>>> import numpy as np
>>> np.set_printoptions(precision=2, suppress=True, linewidth=120)
>>> M2 = np.array([[2]])
>>> Z = np.array([[1, 4, -5, 1, 2],
...     [5, 3, 2, 5, -1],
...     [-1, 0, 2, -2, -2],
...     [-2, -5, -4, -5, -3],
...     [4, 2, -1, -5, -1]])
>>> K = np.block([[M2, np.zeros((1, 5))], [np.zeros((5, 1)), Z]])
>>> K
array([[ 2.,  0.,  0.,  0.,  0.,  0.],
       [ 0.,  1.,  4., -5.,  1.,  2.],
       [ 0.,  5.,  3.,  2.,  5., -1.],
       [ 0., -1.,  0.,  2., -2., -2.],
       [ 0., -2., -5., -4., -5., -3.],
       [ 0.,  4.,  2., -1., -5., -1.]])
>>> rng = np.random.default_rng(67)
>>> z = rng.permutation(6)
>>> M2 = K[:, z] * rng.choice([-1, 1], 6)
>>> M2
array([[ 0.,  0., -0.,  0.,  0.,  2.],
       [ 1.,  4.,  5.,  2.,  1.,  0.],
       [ 5.,  3., -2., -1.,  5.,  0.],
       [-2.,  0., -2., -2., -1.,  0.],
       [-5., -5.,  4., -3., -2.,  0.],
       [-5.,  2.,  1., -1.,  4.,  0.]])
>>> U, _, Vh = np.linalg.svd(K.T @ M2)
>>> np.round(np.linalg.lstsq(K, M2)[0], 2) + 0
array([[ 0.,  0.,  0.,  0.,  0.,  1.],
       [ 0.,  0.,  0.,  0.,  1.,  0.],
       [ 0.,  1.,  0.,  0.,  0.,  0.],
       [ 0.,  0., -1.,  0.,  0.,  0.],
       [ 1.,  0.,  0.,  0.,  0.,  0.],
       [ 0.,  0.,  0.,  1.,  0.,  0.]])
>>> vec = np.array([0, 1, 0, 2, 1, 1])
>>> target = K @ vec
>>> target
array([  0.,  -6.,  13.,  -1., -18.,  -4.])
>>> np.round(np.linalg.solve(K, target + K[:, 4]), 2) + 0
array([0., 1., 0., 2., 2., 1.])
>>> np.round(np.linalg.solve(K.T, K[1]), 2) + 0
array([0., 1., 0., 0., 0., 0.])
>>> np.round(np.linalg.solve(K, target), 2) + 0
array([0., 1., 0., 2., 1., 1.])
>>> round(float(np.linalg.norm(K, 1)), 2), np.round(np.linalg.norm(K, np.inf), 2)
(18.0, np.float64(19.0))
>>> np.linalg.norm(K, axis=1).argmax()
np.int64(4)
>>> np.round(np.linalg.norm(K[1] - K[5]), 2)
np.float64(8.6)
>>> M2 = np.array([[2, 0, 5], [7, 8, 5], [1, 8, 7], [3, 8, 3], [5, 3, 3], [2, 4, 1]])
>>> np.linalg.matrix_rank(np.vstack([K, M2.T]))
np.int64(6)
>>> np.einsum("ij->j", K)
array([ 2.,  7.,  4., -6., -6., -5.])
>>> np.einsum("ij,ij->i", K, K)
array([ 4., 47., 64., 13., 79., 47.])
>>> np.einsum("ik,kj->ji", K, M2)
array([[   4.,    5.,   67.,  -15.,  -62.,    0.],
       [   0.,   11.,   91.,   -6., -115.,   21.],
       [  10.,   23.,   66.,   -7.,  -75.,   15.]])
>>> vec = np.array([-3, 3, -2, 2, 1, -1])
>>> (K * vec).sum(axis=1)
array([ -6., -16.,  19.,   1.,  -6.,   2.])
>>> K @ np.eye(6)[2]
array([ 0.,  4.,  3.,  0., -5.,  2.])
>>> K @ vec
array([ -6., -16.,  19.,   1.,  -6.,   2.])
>>> K @ (2 * vec)
array([-12., -32.,  38.,   2., -12.,   4.])
>>> m1 = np.load("dump.npy")
>>> m1
array([[ 0.1 , -2.  , -0.1 ,  0.6 , -1.1 , -1.7 ],
       [-1.09,  0.89,  0.63,  0.88, -0.1 , -0.89],
       [-1.1 ,  0.9 ,  0.6 ,  0.9 , -0.1 , -0.9 ]])
>>> u, g = m1[1], m1[2]
>>> round(u @ g, 2)
np.float64(3.98)
>>> np.round(u @ u, 2)
np.float64(3.95)
>>> pr = (u @ g) / (u @ u) * u
>>> np.round(g - pr, 2) + 0
array([ 0.  ,  0.  , -0.03,  0.01,  0.  ,  0.  ])
>>> M2 = m1 / np.linalg.norm(m1, axis=1, keepdims=True)
>>> C2 = M2 @ M2.T
>>> np.round(np.degrees(np.arccos(np.clip(C2[2, 0], -1, 1))), 2)
np.float64(87.94)
>>> np.linalg.norm(M2, axis=1)
array([1., 1., 1.])
>>> (C2 - 2 * np.eye(3)).round(6).argmax(axis=1)
array([2, 2, 1])
